$ ipython --no-banner

In [1]: import numpy as np

In [2]: np.set_printoptions(precision=3, suppress=True, linewidth=140, sign=" ")

In [3]: F = np.loadtxt("w.csv", delimiter=",")

In [4]: F
Out[4]: 
array([[  0.,  -3.,   8.],
       [  3.,   0.,  10.],
       [ -8., -10.,   0.]])

In [5]: # looks like rank 2

In [6]: r = np.linalg.matrix_rank(F)

In [7]: r
Out[7]: np.int64(2)

In [8]: N = np.linalg.svd(F)[2][r:].T

In [9]: N.shape
Out[9]: (3, 1)

In [10]: N[:, 0] / N[np.abs(N[:, 0]).round(6).argmax(), 0]
Out[10]: array([ 1. , -0.8, -0.3])

In [11]: np.round(F @ N, 3) + 0
Out[11]: 
array([[ 0.],
       [ 0.],
       [ 0.]])

In [12]: [int(np.linalg.matrix_rank(np.delete(F, i, axis=0))) for i in range(3)]
Out[12]: [2, 2, 2]

In [13]: N @ N.T
Out[13]: 
array([[ 0.578, -0.462, -0.173],
       [-0.462,  0.37 ,  0.139],
       [-0.173,  0.139,  0.052]])

In [14]: [int(np.linalg.matrix_rank(F[:i])) for i in range(1, len(F) + 1)]
Out[14]: [1, 2, 2]

In [15]: [int(np.linalg.matrix_rank(F[:, :j + 1])) for j in range(3)]
Out[15]: [1, 2, 2]

In [16]: mat = np.vander(np.arange(4) - 2, 3, increasing=True)

In [17]: mat
Out[17]: 
array([[ 1, -2,  4],
       [ 1, -1,  1],
       [ 1,  0,  0],
       [ 1,  1,  1]])

In [18]: hat = mat @ np.linalg.solve(mat.T @ mat, mat.T)

In [19]: np.round((np.eye(4) - hat) @ mat, 3) + 0
Out[19]: 
array([[ 0.,  0.,  0.],
       [ 0.,  0.,  0.],
       [ 0.,  0.,  0.],
       [ 0.,  0.,  0.]])

In [20]: np.linalg.matrix_rank(np.eye(4) - hat)
Out[20]: np.int64(1)

In [21]: round(np.trace(hat), 3)
Out[21]: np.float64(3.0)

In [22]: np.allclose(hat @ hat, hat)
Out[22]: True

In [23]: def softmax(z):
    ...:     e = np.exp(z - z.max(axis=-1, keepdims=True))
    ...:     return e / e.sum(axis=-1, keepdims=True)
    ...: 

In [24]: softmax(mat[1] + 4)
Out[24]: array([ 0.468,  0.063,  0.468])

In [25]: np.round(softmax(10 * mat[1]), 3) + 0
Out[25]: array([ 0.5,  0. ,  0.5])

In [26]: S = mat @ mat.T / np.sqrt(3)

In [27]: softmax(S).round(6).argmax(axis=1)
Out[27]: array([ 0,  0,  0,  0])

In [28]: softmax(S + np.triu(np.full(S.shape, -np.inf), 1))
Out[28]: 
array([[ 1.   ,  0.   ,  0.   ,  0.   ],
       [ 0.91 ,  0.09 ,  0.   ,  0.   ],
       [ 0.333,  0.333,  0.333,  0.   ],
       [ 0.38 ,  0.12 ,  0.12 ,  0.38 ]])

In [29]: np.round(np.linalg.norm(mat, "nuc"), 3)
Out[29]: np.float64(7.668)

In [30]: np.linalg.norm(mat, axis=1)
Out[30]: array([ 4.583,  1.732,  1.   ,  1.732])

In [31]: np.linalg.norm(mat, axis=1).argmax()
Out[31]: np.int64(0)

In [32]: x0 = np.array([2, 3, 0])

In [33]: (mat @ x0).argmax()
Out[33]: np.int64(3)

In [34]: mat @ (2 * x0)
Out[34]: array([-8, -2,  4, 10])

In [35]: np.sign((mat @ x0).round(6))
Out[35]: array([-1, -1,  1,  1])

In [36]: np.linalg.norm(mat @ x0) <= np.linalg.norm(mat, 2) * np.linalg.norm(x0) + 1e-9
Out[36]: np.True_

In [37]: J = np.load("dump.npy")

In [38]: J
Out[38]: 
array([[-1, -1, -1, -1, -1],
       [-1, -2, -2, -2, -2],
       [-1, -2, -3, -3, -3],
       [-1, -2, -3, -4, -4],
       [-1, -2, -3, -4, -5]])

In [39]: # symmetric, so the eigenvalues are real

In [40]: u, r1 = J[3], J[1]

In [41]: u @ u
Out[41]: np.int64(46)

In [42]: u @ r1
Out[42]: np.int64(27)

In [43]: p = (u @ r1) / (u @ u) * u

In [44]: np.linalg.matrix_rank(np.outer(u, r1))
Out[44]: np.int64(1)

In [45]: np.outer(u, r1)
Out[45]: 
array([[ 1,  2,  2,  2,  2],
       [ 2,  4,  4,  4,  4],
       [ 3,  6,  6,  6,  6],
       [ 4,  8,  8,  8,  8],
       [ 4,  8,  8,  8,  8]])

In [46]: np.round((r1 - p) @ u, 3)
Out[46]: np.float64(-0.0)

In [47]: round(float(np.linalg.det(J.T)), 3)
Out[47]: -1.0

In [48]: np.einsum("ii->", J)
Out[48]: np.int64(-15)

In [49]: np.round(np.linalg.eigvals(J).sum().real, 3)
Out[49]: np.float64(-15.0)

In [50]: np.linalg.eigvals(J)
Out[50]: array([-12.344,  -1.449,  -0.583,  -0.353,  -0.272])

In [51]: np.kron(np.eye(2, dtype=int), J)
Out[51]: 
array([[-1, -1, -1, -1, -1,  0,  0,  0,  0,  0],
       [-1, -2, -2, -2, -2,  0,  0,  0,  0,  0],
       [-1, -2, -3, -3, -3,  0,  0,  0,  0,  0],
       [-1, -2, -3, -4, -4,  0,  0,  0,  0,  0],
       [-1, -2, -3, -4, -5,  0,  0,  0,  0,  0],
       [ 0,  0,  0,  0,  0, -1, -1, -1, -1, -1],
       [ 0,  0,  0,  0,  0, -1, -2, -2, -2, -2],
       [ 0,  0,  0,  0,  0, -1, -2, -3, -3, -3],
       [ 0,  0,  0,  0,  0, -1, -2, -3, -4, -4],
       [ 0,  0,  0,  0,  0, -1, -2, -3, -4, -5]])

In [52]: round(float(np.linalg.det(2 * J)), 3), np.round(np.linalg.det(J), 3)
Out[52]: (-32.0, np.float64(-1.0))

In [53]: rng = np.random.default_rng(75)

In [54]: B = J + rng.integers(-2, 3, (5, 1)) @ rng.integers(-2, 3, (1, 5))

In [55]: B
Out[55]: 
array([[ 0, -2,  0,  0,  1],
       [-2, -1, -3, -3, -4],
       [-2, -1, -4, -4, -5],
       [-3,  0, -5, -6, -8],
       [ 1, -4, -1, -2, -1]])

In [56]: np.round(np.linalg.svd(B - J, compute_uv=False), 3) + 0
Out[56]: array([ 9.381,  0.   ,  0.   ,  0.   ,  0.   ])

In [57]: np.abs(B - J).sum(axis=1)
Out[57]: array([  6,   6,   6,  12,  12])

In [58]: np.linalg.matrix_rank(B - J, tol=1e-8)
Out[58]: np.int64(1)

In [59]: B - J
Out[59]: 
array([[ 1, -1,  1,  1,  2],
       [-1,  1, -1, -1, -2],
       [-1,  1, -1, -1, -2],
       [-2,  2, -2, -2, -4],
       [ 2, -2,  2,  2,  4]])

In [60]: evals, vecs = np.linalg.eigh(J)

In [61]: np.linalg.eigvalsh(J + -2 * np.eye(5))
Out[61]: array([-14.344,  -3.449,  -2.583,  -2.353,  -2.272])

In [62]: round(float(evals.sum()), 3), np.trace(J)
Out[62]: (-15.0, np.int64(-15))

In [63]: np.round(vecs.T @ J @ vecs, 3) + 0
Out[63]: 
array([[-12.344,   0.   ,   0.   ,   0.   ,   0.   ],
       [  0.   ,  -1.449,   0.   ,   0.   ,   0.   ],
       [  0.   ,   0.   ,  -0.583,   0.   ,   0.   ],
       [  0.   ,   0.   ,   0.   ,  -0.353,   0.   ],
       [  0.   ,   0.   ,   0.   ,   0.   ,  -0.272]])

In [64]: np.round(vecs.T @ vecs, 3) + 0
Out[64]: 
array([[ 1.,  0.,  0.,  0.,  0.],
       [ 0.,  1.,  0.,  0.,  0.],
       [ 0.,  0.,  1.,  0.,  0.],
       [ 0.,  0.,  0.,  1.,  0.],
       [ 0.,  0.,  0.,  0.,  1.]])

In [65]: np.linalg.svd(J, compute_uv=False)
Out[65]: array([ 12.344,   1.449,   0.583,   0.353,   0.272])

In [66]: Uu, s, vt = np.linalg.svd(mat, full_matrices=False)

In [67]: np.cumsum(s ** 2) / np.sum(s ** 2)
Out[67]: array([ 0.856,  0.958,  1.   ])

In [68]: s
Out[68]: array([ 4.896,  1.694,  1.078])

In [69]: np.abs(vt[0])
Out[69]: array([ 0.3  ,  0.416,  0.859])

In [70]: X = np.loadtxt("run11.csv", delimiter=",")

In [71]: X
Out[71]: 
array([[ 4.,  0.,  0.,  0.,  0.],
       [ 0.,  1.,  0.,  0.,  0.],
       [ 0.,  0., -8.,  0.,  0.],
       [ 0.,  0.,  0.,  3.,  0.],
       [ 0.,  0.,  0.,  0.,  5.]])

In [72]: q, r_ = np.linalg.qr(mat)

In [73]: np.round(q.T @ q, 3) + 0
Out[73]: 
array([[ 1.,  0.,  0.],
       [ 0.,  1.,  0.],
       [ 0.,  0.,  1.]])

In [74]: q.shape, r_.shape
Out[74]: ((4, 3), (3, 3))

In [75]: abs(r_[0, 0]), round(np.linalg.norm(mat[:, 0]), 3)
Out[75]: (np.float64(2.0), np.float64(2.0))

In [76]: np.abs(np.diag(r_))
Out[76]: array([ 2.   ,  2.236,  2.   ])

In [77]: B = np.linalg.inv(X)

In [78]: B
Out[78]: 
array([[ 0.25 ,  0.   ,  0.   ,  0.   ,  0.   ],
       [ 0.   ,  1.   ,  0.   ,  0.   ,  0.   ],
       [-0.   , -0.   , -0.125, -0.   , -0.   ],
       [ 0.   ,  0.   ,  0.   ,  0.333,  0.   ],
       [ 0.   ,  0.   ,  0.   ,  0.   ,  0.2  ]])

In [79]: X @ B
Out[79]: 
array([[ 1.,  0.,  0.,  0.,  0.],
       [ 0.,  1.,  0.,  0.,  0.],
       [ 0.,  0.,  1.,  0.,  0.],
       [ 0.,  0.,  0.,  1.,  0.],
       [ 0.,  0.,  0.,  0.,  1.]])

In [80]: np.allclose(B, X.T)
Out[80]: False

In [81]: (np.abs(B) > 1e-9).astype(int)
Out[81]: 
array([[ 1,  0,  0,  0,  0],
       [ 0,  1,  0,  0,  0],
       [ 0,  0,  1,  0,  0],
       [ 0,  0,  0,  1,  0],
       [ 0,  0,  0,  0,  1]])

In [82]: np.round(np.linalg.cond(X), 3)
Out[82]: np.float64(8.0)

In [83]: np.round(np.linalg.det(X) * np.linalg.det(B), 3)
Out[83]: np.float64(1.0)

In [84]: X @ X
Out[84]: 
array([[ 16.,   0.,   0.,   0.,   0.],
       [  0.,   1.,   0.,   0.,   0.],
       [  0.,   0.,  64.,   0.,   0.],
       [  0.,   0.,   0.,   9.,   0.],
       [  0.,   0.,   0.,   0.,  25.]])

In [85]: [int(np.linalg.matrix_rank(np.linalg.matrix_power(X, p))) for p in range(1, 6)]
Out[85]: [5, 5, 5, 5, 5]

In [86]: np.linalg.matrix_rank(X - X[0, 0] * np.eye(5))
Out[86]: np.int64(4)

In [87]: W1 = np.array([[3, 3], [0, 2], [3, 0], [3, 3], [3, 2]])

In [88]: coef = np.array([-2, -1])

In [89]: H = np.maximum(X @ W1 + coef, 0)

In [90]: np.linalg.matrix_rank(H)
Out[90]: np.int64(2)

In [91]: basis = np.array([[-7, -5], [6, 1]])

In [92]: (H @ basis).round(6).argmax(axis=1)
Out[92]: array([ 0,  0,  0,  0,  0])

In [93]: round(np.linalg.det(X), 3)
Out[93]: np.float64(-480.0)

In [94]: np.sort(np.abs(np.linalg.eigvals(X)))
Out[94]: array([ 1.,  3.,  4.,  5.,  8.])

In [95]: X @ X
Out[95]: 
array([[ 16.,   0.,   0.,   0.,   0.],
       [  0.,   1.,   0.,   0.,   0.],
       [  0.,   0.,  64.,   0.,   0.],
       [  0.,   0.,   0.,   9.,   0.],
       [  0.,   0.,   0.,   0.,  25.]])

In [96]: M = np.load("case14.npy")

In [97]: M
Out[97]: 
array([[ 0.866,  0.   , -0.5  ,  0.   ],
       [ 0.   ,  1.   ,  0.   ,  0.   ],
       [ 0.5  ,  0.   ,  0.866,  0.   ],
       [ 0.   ,  0.   ,  0.   ,  1.   ]])

In [98]: u = np.array([-3, -2, 3, -2])

In [99]: B = M + np.outer(u, np.eye(4)[3])

In [100]: np.linalg.matrix_rank(B - M)
Out[100]: np.int64(1)

In [101]: B
Out[101]: 
array([[ 0.866,  0.   , -0.5  , -3.   ],
       [ 0.   ,  1.   ,  0.   , -2.   ],
       [ 0.5  ,  0.   ,  0.866,  3.   ],
       [ 0.   ,  0.   ,  0.   , -1.   ]])

In [102]: x0 = np.array([5, 5, 1, -4])

In [103]: np.sort(np.abs(np.degrees(np.angle(np.linalg.eigvals(M)))))
Out[103]: array([  0.,   0.,  30.,  30.])

In [104]: np.linalg.inv(M)
Out[104]: 
array([[ 0.866,  0.   ,  0.5  ,  0.   ],
       [ 0.   ,  1.   ,  0.   ,  0.   ],
       [-0.5  ,  0.   ,  0.866,  0.   ],
       [ 0.   ,  0.   ,  0.   ,  1.   ]])

In [105]: round(np.linalg.norm(x0), 3), round(float(np.linalg.norm(M @ x0)), 3)
Out[105]: (np.float64(8.185), 8.185)

In [106]: np.abs(np.linalg.eigvals(M))
Out[106]: array([ 1.,  1.,  1.,  1.])

In [107]: [p for p in range(1, 25) if np.allclose(np.linalg.matrix_power(M, p), np.eye(4))]
Out[107]: [12, 24]

In [108]: round(float(np.linalg.det(M)), 3)
Out[108]: 1.0

In [109]: x0 = np.array([1, 2, 2, 0])

In [110]: (M * x0).sum(axis=1)
Out[110]: array([-0.134,  2.   ,  2.232,  0.   ])

In [111]: M @ x0
Out[111]: array([-0.134,  2.   ,  2.232,  0.   ])

In [112]: np.einsum("ij,j->i", M, x0)
Out[112]: array([-0.134,  2.   ,  2.232,  0.   ])

In [113]: data = np.array([[-1, 0], [0, -1]])

In [114]: B = data / np.sqrt((data ** 2).mean(axis=1, keepdims=True))

In [115]: np.linalg.matrix_rank(data - data.mean(axis=1, keepdims=True))
Out[115]: np.int64(1)

In [116]: np.linalg.norm(B, axis=1)
Out[116]: array([ 1.414,  1.414])

In [117]: data - data.mean(axis=1, keepdims=True)
Out[117]: 
array([[-0.5,  0.5],
       [ 0.5, -0.5]])

In [118]: np.linalg.matrix_rank(B) == np.linalg.matrix_rank(data)
Out[118]: np.True_

In [119]: B[1]
Out[119]: array([ 0.   , -1.414])

In [120]: np.einsum("ii->", data)
Out[120]: np.int64(-2)

In [121]: np.einsum("ij,ji->", data, data)
Out[121]: np.int64(2)

In [122]: np.poly(data)
Out[122]: array([ 1.,  2.,  1.])

In [123]: evals, vecs = np.linalg.eig(data)

In [124]: np.prod(evals)
Out[124]: np.float64(1.0)

In [125]: B = np.array([[-5, -2, 1], [-6, 6, 7]])

In [126]: data @ B
Out[126]: 
array([[ 5,  2, -1],
       [ 6, -6, -7]])

In [127]: np.einsum("ik,kj->ij", data, B)
Out[127]: 
array([[ 5,  2, -1],
       [ 6, -6, -7]])

In [128]: np.vstack([data, B.T]).shape
Out[128]: (5, 2)

In [129]: np.einsum("ij->j", data)
Out[129]: array([-1, -1])

In [130]: np.einsum("ij,ij->i", data, data)
Out[130]: array([ 1,  1])

In [131]: A = np.array([[3.0, 1.0, 0.0], [0.0, 0.0, 0.0], [0.0, 0.0, 1.0]])

In [132]: B = np.array([[-9, 4], [-6, 0]])

In [133]: basis = np.kron(B, A)

In [134]: basis.shape
Out[134]: (6, 6)

In [135]: np.linalg.matrix_rank(basis)
Out[135]: np.int64(4)

In [136]: basis
Out[136]: 
array([[-27.,  -9.,  -0.,  12.,   4.,   0.],
       [ -0.,  -0.,  -0.,   0.,   0.,   0.],
       [ -0.,  -0.,  -9.,   0.,   0.,   4.],
       [-18.,  -6.,  -0.,   0.,   0.,   0.],
       [ -0.,  -0.,  -0.,   0.,   0.,   0.],
       [ -0.,  -0.,  -6.,   0.,   0.,   0.]])
